$ python -q
>>> import numpy as np
>>> np.set_printoptions(precision=1, suppress=True, linewidth=160)
>>> X = np.load("out10.npy")
>>> X
array([[ -3.1, -17.4,   1. ,  -4. ],
       [ 16.5,  -6. ,   5.1,  -0.2],
       [  2.9,   0.5, -16. ,  -7.8]])
>>> r0, v = X[1], X[0]
>>> round(float(r0 @ r0), 1)
333.2
>>> pr = (r0 @ v) / (r0 @ r0) * r0
>>> np.linalg.matrix_rank(np.outer(r0, v))
np.int64(1)
>>> v - pr
array([ -6. , -16.3,   0.1,  -4. ])
>>> x0 = np.array([3, 1, 1, 3])
>>> np.sign((X @ x0).round(6))
array([-1.,  1., -1.])
>>> np.einsum("ij,j->i", X, x0)
array([-37.5,  48.1, -30.1])
>>> x0 = np.array([3, 3, 2, 3])
>>> h1 = np.maximum(X @ x0, 0)
>>> np.maximum(X @ x0, 0) - np.maximum(-X @ x0, 0)
array([-71.2,  41.3, -45.1])
>>> print(np.flatnonzero(h1 > 1e-9))
[1]
>>> print(np.maximum(X @ (3 * x0), 0))
[  0.  123.8   0. ]
>>> h1
array([ 0. , 41.3,  0. ])
>>> B = np.array([[-2, -2], [-2, 2], [1, -1], [1, -2]])
>>> np.vstack([X, B.T]).shape
(5, 4)
>>> np.einsum("ik,kj->ji", X, B)
array([[ 37.9, -16. , -30.6],
       [-21.6, -49.7,  26.7]])
>>> left, sv, Vt = np.linalg.svd(X, full_matrices=False)
>>> sv / sv[0]
array([1. , 0.9, 0.8])
>>> print(np.round(Vt @ Vt.T, 1) + 0)
[[1. 0. 0.]
 [0. 1. 0.]
 [0. 0. 1.]]
>>> np.cumsum(sv ** 2) / np.sum(sv ** 2)
array([0.4, 0.7, 1. ])
>>> print(np.round(left.T @ X @ Vt.T, 1) + 0)
[[20.   0.   0. ]
 [ 0.  18.   0. ]
 [ 0.   0.  16.2]]
>>> left.shape, sv.shape, Vt.shape
((3, 3), (3,), (3, 4))
>>> sv
array([20. , 18. , 16.2])
>>> np.allclose(left * sv @ Vt, X)
True
>>> A = np.array([[0.0, 3.0, 0.0], [3.0, 1.0, 3.0], [0.0, 3.0, -2.0]])
>>> A
array([[ 0.,  3.,  0.],
       [ 3.,  1.,  3.],
       [ 0.,  3., -2.]])
>>> # equal to its transpose
>>> B = np.array([[9, 7], [-4, -4], [-2, 3]])
>>> np.linalg.matrix_rank(A @ B)
np.int64(2)
>>> np.einsum("ij->j", A)
array([3., 7., 1.])
>>> np.einsum("ij,ij->i", A, A)
array([ 9., 19., 13.])
>>> A @ B
array([[-12., -12.],
       [ 17.,  26.],
       [ -8., -18.]])
>>> print(np.linalg.matrix_rank(np.vstack([A, B.T])))
3
>>> ev, V = np.linalg.eig(A)
>>> np.sort(np.linalg.eigvals(np.linalg.inv(A)))
array([-1.1, -0.2,  0.2])
>>> np.sort(np.linalg.eigvals(A @ A))
array([ 0.8, 19.6, 20.6])
>>> rng = np.random.default_rng(39999)
>>> labels = rng.permutation(3)
>>> print(labels)
[1 0 2]
>>> B = A[labels][:, labels]
>>> np.diag(B)
array([ 1.,  0., -2.])
>>> np.trace(B)
np.float64(-1.0)
>>> ev, V = np.linalg.eigh(A)
>>> print(np.linalg.eigvalsh(A @ A))
[ 0.8 19.6 20.6]
>>> np.round(V.T @ V, 1) + 0
array([[1., 0., 0.],
       [0., 1., 0.],
       [0., 0., 1.]])
>>> np.linalg.svd(A, compute_uv=False)
array([4.5, 4.4, 0.9])
>>> (ev > 1e-8).sum(), (ev < -1e-8).sum()
(np.int64(1), np.int64(2))
>>> np.round(V.T @ A @ V, 1) + 0
array([[-4.5,  0. ,  0. ],
       [ 0. , -0.9,  0. ],
       [ 0. ,  0. ,  4.4]])
>>> C = np.array([[0.8, -2.8, -1.2, -0.2]])
>>> arr = np.array([[-1], [-2], [2], [3], [0], [-2], [3], [-1], [0], [2], [3]]) @ C + 0.3 * rng.normal(size=(11, 4))
>>> print(arr.round(1) + 0)
[[-0.4  3.3  1.2  0.2]
 [-1.9  5.6  2.   0.5]
 [ 1.6 -5.3 -2.6 -0.8]
 [ 2.6 -8.8 -3.4 -0.4]
 [-0.3  0.4 -0.2  0.2]
 [-2.2  5.7  2.1  0.8]
 [ 2.5 -8.2 -3.3 -0.5]
 [-0.7  2.8  1.3 -0.1]
 [ 0.  -0.2 -0.3  0.2]
 [ 1.5 -5.8 -2.4 -0.6]
 [ 2.5 -8.2 -3.2 -0.5]]
>>> print(round(np.log10(np.linalg.cond(arr))))
2
>>> np.linalg.cond(arr) > 100
np.False_
>>> print(np.linalg.matrix_rank(arr, rtol=0.1))
1
>>> B = arr / np.linalg.norm(arr, axis=1, keepdims=True)
>>> cov = B @ B.T
>>> round(np.degrees(np.arccos(np.clip(cov[4, 5], -1, 1))), 1)
np.float64(48.6)
>>> print(np.linalg.norm(B, axis=1))
[1. 1. 1. 1. 1. 1. 1. 1. 1. 1. 1.]
>>> print(cov)
[[ 1.   1.  -1.  -1.   0.6  1.  -1.   1.  -0.8 -1.  -1. ]
 [ 1.   1.  -1.  -1.   0.6  1.  -1.   1.  -0.7 -1.  -1. ]
 [-1.  -1.   1.   1.  -0.6 -1.   1.  -1.   0.7  1.   1. ]
 [-1.  -1.   1.   1.  -0.6 -1.   1.  -1.   0.7  1.   1. ]
 [ 0.6  0.6 -0.6 -0.6  1.   0.7 -0.6  0.5  0.1 -0.6 -0.6]
 [ 1.   1.  -1.  -1.   0.7  1.  -1.   1.  -0.7 -1.  -1. ]
 [-1.  -1.   1.   1.  -0.6 -1.   1.  -1.   0.7  1.   1. ]
 [ 1.   1.  -1.  -1.   0.5  1.  -1.   1.  -0.8 -1.  -1. ]
 [-0.8 -0.7  0.7  0.7  0.1 -0.7  0.7 -0.8  1.   0.7  0.7]
 [-1.  -1.   1.   1.  -0.6 -1.   1.  -1.   0.7  1.   1. ]
 [-1.  -1.   1.   1.  -0.6 -1.   1.  -1.   0.7  1.   1. ]]
>>> hat = arr @ np.linalg.solve(arr.T @ arr, arr.T)
>>> np.round(hat @ arr[:, 0], 1) + 0
array([-0.4, -1.9,  1.6,  2.6, -0.3, -2.2,  2.5, -0.7,  0. ,  1.5,  2.5])
>>> hat.round(1) + 0
array([[ 0.7,  0. ,  0. , -0.1,  0.1, -0.2,  0. ,  0. ,  0. , -0.4,  0. ],
       [ 0. ,  0.2,  0.1, -0.2,  0.2,  0.2, -0.1,  0. ,  0.1,  0. , -0.2],
       [ 0. ,  0.1,  0.8, -0.1,  0.2, -0.2,  0.1,  0. ,  0. ,  0.2,  0. ],
       [-0.1, -0.2, -0.1,  0.4,  0. ,  0. ,  0.3, -0.2,  0.1,  0. ,  0.3],
       [ 0.1,  0.2,  0.2,  0. ,  0.3,  0.2,  0.1, -0.2,  0.2,  0. ,  0. ],
       [-0.2,  0.2, -0.2,  0. ,  0.2,  0.5, -0.1, -0.2,  0.2, -0.1, -0.1],
       [ 0. , -0.1,  0.1,  0.3,  0.1, -0.1,  0.2, -0.1,  0.1,  0.1,  0.2],
       [ 0. ,  0. ,  0. , -0.2, -0.2, -0.2, -0.1,  0.2, -0.1,  0. , -0.1],
       [ 0. ,  0.1,  0. ,  0.1,  0.2,  0.2,  0.1, -0.1,  0.1, -0.1,  0. ],
       [-0.4,  0. ,  0.2,  0. ,  0. , -0.1,  0.1,  0. , -0.1,  0.3,  0. ],
       [ 0. , -0.2,  0. ,  0.3,  0. , -0.1,  0.2, -0.1,  0. ,  0. ,  0.3]])
>>> np.round(np.trace(hat), 1)
np.float64(4.0)
>>> d = np.linalg.norm(arr[:, None] - arr[None], axis=-1)
>>> d.shape
(11, 11)
>>> d[6]
array([12.7, 15.4,  3.1,  0.6,  9.5, 15.7,  0. , 12.4,  8.9,  2.8,  0.1])
>>> d.mean(axis=1).argmax()
np.int64(5)
>>> E = np.loadtxt("case7.csv", delimiter=",")
>>> E
array([[-1.8,  2.1,  0.6, -0.8],
       [ 1.6,  1.4,  1.6, -0.5],
       [ 1.6, -0.8, -0.6,  0.3],
       [ 0.5,  0.5, -1. , -0.9],
       [-0.5, -0.9, -0.4, -0.7],
       [-0.9, -0.7, -0.8, -0.8],
       [-0.7,  0.7, -1.4,  0.6],
       [ 0.4,  0.5, -0.2,  0.1],
       [ 0.9,  1.4, -0.2, -2.5],
       [ 0. , -0.3, -1.8,  1. ],
       [ 1.7, -1.4,  0.9, -1.1],
       [-0.5,  0.9, -1.3,  1.9],
       [ 0.8,  2.2, -0.6, -0.1],
       [ 0.4, -0.4,  0.6,  0.9],
       [-0.2, -1.1, -0.1, -0.9],
       [-1. ,  1.7, -1.1,  0.4],
       [-0.2,  0.5,  0.3, -0.8],
       [-0.1, -1.8,  1.4, -0.1],
       [-0.1, -0.7,  0.4,  0. ],
       [-0.8,  1.4,  0.1,  0.1],
       [ 0.3, -1.1, -1.1,  1.2],
       [-0.4, -0.1, -0.3, -1.1],
       [-0.5,  0.9, -0.1,  0.5],
       [-2. , 14. , 16. ,  4. ],
       [-0.5, -0.3,  0.2, -0.2],
       [ 0.9, -0.2, -1. ,  0.2],
       [-0.3, -1.3, -0.2,  1.1],
       [ 1.3,  0.7,  0.4, -1.1],
       [-0.5,  0.8, -0.4, -0.5]])
>>> # row 23 is much longer than the rest
>>> Xs = E - E.mean(axis=0)
>>> left, sv, Vt = np.linalg.svd(Xs, full_matrices=False)
>>> round(float((sv ** 2).sum() ** 2 / (sv ** 4).sum()), 1)
1.3
>>> np.searchsorted(np.cumsum(sv ** 2) / (sv ** 2).sum(), 0.9) + 1
np.int64(2)
>>> sv
array([21.9,  5.8,  5.1,  4. ])
>>> np.round(sv ** 2 / (sv ** 2).sum(), 1) + 0
array([0.9, 0.1, 0. , 0. ])
>>> (np.sign(left[:, 0]) == np.sign(left[0, 0])).astype(int)
array([1, 1, 0, 0, 0, 0, 0, 0, 0, 0, 0, 0, 1, 0, 0, 0, 0, 0, 0, 1, 0, 0, 0, 1, 0, 0, 0, 0, 0])
>>> print(np.abs(Vt[-1]))
[0.9 0.3 0.2 0.4]
>>> np.round(Xs.mean(axis=0), 1) + 0
array([0., 0., 0., 0.])
>>> d = np.linalg.norm(E[:, None] - E[None], axis=-1)
>>> d[10].round(6).argsort(kind="stable")[:4]
array([10,  2, 17, 14])
>>> d.mean(axis=1).argmax()
np.int64(23)
>>> print(d[:5, :5])
[[0.  3.6 4.8 3.2 3.4]
 [3.6 0.  3.2 3.  3.7]
 [4.8 3.2 0.  2.1 2.3]
 [3.2 3.  2.1 0.  1.8]
 [3.4 3.7 2.3 1.8 0. ]]
>>> np.flatnonzero(d[10] < d.mean() / 2)
array([10])
>>> np.linalg.norm(E, axis=1)
array([ 2.9,  2.7,  1.9,  1.5,  1.3,  1.6,  1.8,  0.7,  3. ,  2.1,  2.6,  2.5,  2.4,  1.2,  1.4,  2.3,  1. ,  2.3,  0.8,  1.6,  2. ,  1.2,  1.1, 21.7,  0.6,
        1.4,  1.7,  1.9,  1.1])
>>> np.linalg.matrix_rank(d ** 2)
np.int64(6)
>>> d.shape
(29, 29)
>>> print(np.linalg.norm(E - E.mean(axis=0), axis=1))
[ 2.5  2.2  2.4  1.7  1.9  2.1  2.   0.7  2.8  2.5  2.9  2.6  2.   1.5  2.   2.1  0.8  2.7  1.3  1.1  2.6  1.5  0.9 21.1  1.1  1.8  2.3  1.7  1. ]
>>> J = np.array([[0.0, 5.0, -3.0], [-4.0, 9.0, -3.0], [-4.0, 10.0, -4.0]])
>>> round(np.linalg.norm(J, 2) / np.linalg.norm(J), 1)
np.float64(1.0)
>>> np.argsort(-np.linalg.norm(J, axis=0).round(6), kind="stable")[:3]
array([1, 2, 0])
>>> print(np.abs(np.linalg.svd(J)[2][-1]))
[0.4 0.5 0.8]
>>> [round(float(x), 1) for x in np.linalg.svd(J, compute_uv=False)[:3]]
[16.3, 2.3, 0.2]
>>> def softmax(z):
...     e = np.exp(z - z.max(axis=-1, keepdims=True))
...     return e / e.sum(axis=-1, keepdims=True)
... 
>>> softmax(J).sum(axis=1)
array([1., 1., 1.])
>>> print(np.round(softmax(10 * J[2]), 1) + 0)
[0. 1. 0.]
>>> scores = J @ J.T / np.sqrt(3)
>>> np.round(softmax(scores), 1) + 0
array([[0., 0., 1.],
       [0., 0., 1.],
       [0., 0., 1.]])
>>> softmax(scores)[2] @ J
array([-4., 10., -4.])
>>> print(softmax(scores).round(6).argmax(axis=1))
[2 2 2]
>>> mat = np.loadtxt("layer4.csv", delimiter=",")
>>> print(mat)
[[ 1. -1.  1. -1.  1. -1.  1. -1.]
 [ 1.  1.  1.  1. -1. -1. -1. -1.]
 [ 1.  1. -1. -1. -1. -1.  1.  1.]
 [ 1. -1.  1. -1. -1.  1. -1.  1.]
 [ 1.  1. -1. -1.  1.  1. -1. -1.]]
>>> mat - mat[0]
array([[ 0.,  0.,  0.,  0.,  0.,  0.,  0.,  0.],
       [ 0.,  2.,  0.,  2., -2.,  0., -2.,  0.],
       [ 0.,  2., -2.,  0., -2.,  0.,  0.,  2.],
       [ 0.,  0.,  0.,  0., -2.,  2., -2.,  2.],
       [ 0.,  2., -2.,  0.,  0.,  2., -2.,  0.]])
>>> np.linalg.matrix_rank(mat)
np.int64(5)
>>> print(np.linalg.svd(mat, compute_uv=False))
[2.8 2.8 2.8 2.8 2.8]
>>> print(mat.sum(axis=1))
[0. 0. 0. 0. 0.]
>>> round(float(np.linalg.norm(mat)), 1)
6.3
>>> print(mat.shape)
(5, 8)
>>> theta = np.radians(72)
>>> r_ = np.eye(8)
>>> r_[2, 2] = r_[3, 3] = np.cos(theta)
>>> r_[2, 3], r_[3, 2] = -np.sin(theta), np.sin(theta)
>>> print(r_)
[[ 1.   0.   0.   0.   0.   0.   0.   0. ]
 [ 0.   1.   0.   0.   0.   0.   0.   0. ]
 [ 0.   0.   0.3 -1.   0.   0.   0.   0. ]
 [ 0.   0.   1.   0.3  0.   0.   0.   0. ]
 [ 0.   0.   0.   0.   1.   0.   0.   0. ]
 [ 0.   0.   0.   0.   0.   1.   0.   0. ]
 [ 0.   0.   0.   0.   0.   0.   1.   0. ]
 [ 0.   0.   0.   0.   0.   0.   0.   1. ]]
>>> B = mat @ r_.T
>>> np.allclose(np.linalg.norm(mat, axis=1), np.linalg.norm(B, axis=1))
True
>>> np.round(np.linalg.det(r_), 1), round(np.trace(r_), 1)
(np.float64(1.0), np.float64(6.6))
>>> B
array([[ 1. , -1. ,  1.3,  0.6,  1. , -1. ,  1. , -1. ],
       [ 1. ,  1. , -0.6,  1.3, -1. , -1. , -1. , -1. ],
       [ 1. ,  1. ,  0.6, -1.3, -1. , -1. ,  1. ,  1. ],
       [ 1. , -1. ,  1.3,  0.6, -1. ,  1. , -1. ,  1. ],
       [ 1. ,  1. ,  0.6, -1.3,  1. ,  1. , -1. , -1. ]])
>>> W0 = np.load("sample5.npy")
>>> W0
array([[8., 0.],
       [0., 4.]])
>>> # 2 blocks once reordered
>>> x0 = np.ones(2)
>>> for _ in range(4):
...     x0 = W0 @ x0
...     x0 /= np.linalg.norm(x0)
...     print(round(x0 @ W0 @ x0, 1))
... 
7.2
7.8
7.9
8.0
>>> x0
array([1. , 0.1])
>>> round(float(np.linalg.eigvalsh(W0)[-1]), 1)
8.0
>>> B = np.array([[1, -2], [0, 0]])
>>> C = np.array([[0, 4], [7, 7]])
>>> M = np.kron(B, C)
>>> print(M)
[[  0   4   0  -8]
 [  7   7 -14 -14]
 [  0   0   0   0]
 [  0   0   0   0]]
>>> # looks like rank 2
>>> B = M + rng.integers(-2, 3, (4, 2)) @ rng.integers(-2, 3, (2, 4))
>>> B
array([[ -4,   2,   2,  -4],
       [  1,   4, -13, -10],
       [  6,   3,   1,  -2],
       [  2,   1,   1,   0]])
>>> B - M
array([[-4, -2,  2,  4],
       [-6, -3,  1,  4],
       [ 6,  3,  1, -2],
       [ 2,  1,  1,  0]])
>>> np.round(np.linalg.svd(B - M, compute_uv=False), 1) + 0
array([12.1,  3.4,  0. ,  0. ])
>>> np.linalg.matrix_rank(M, rtol=0.1)
np.int64(2)
>>> [round(float(x), 1) for x in np.linalg.svd(M, compute_uv=False)[:3]]
[23.1, 6.1, 0.0]
>>> np.linalg.cond(M) > 100
np.True_
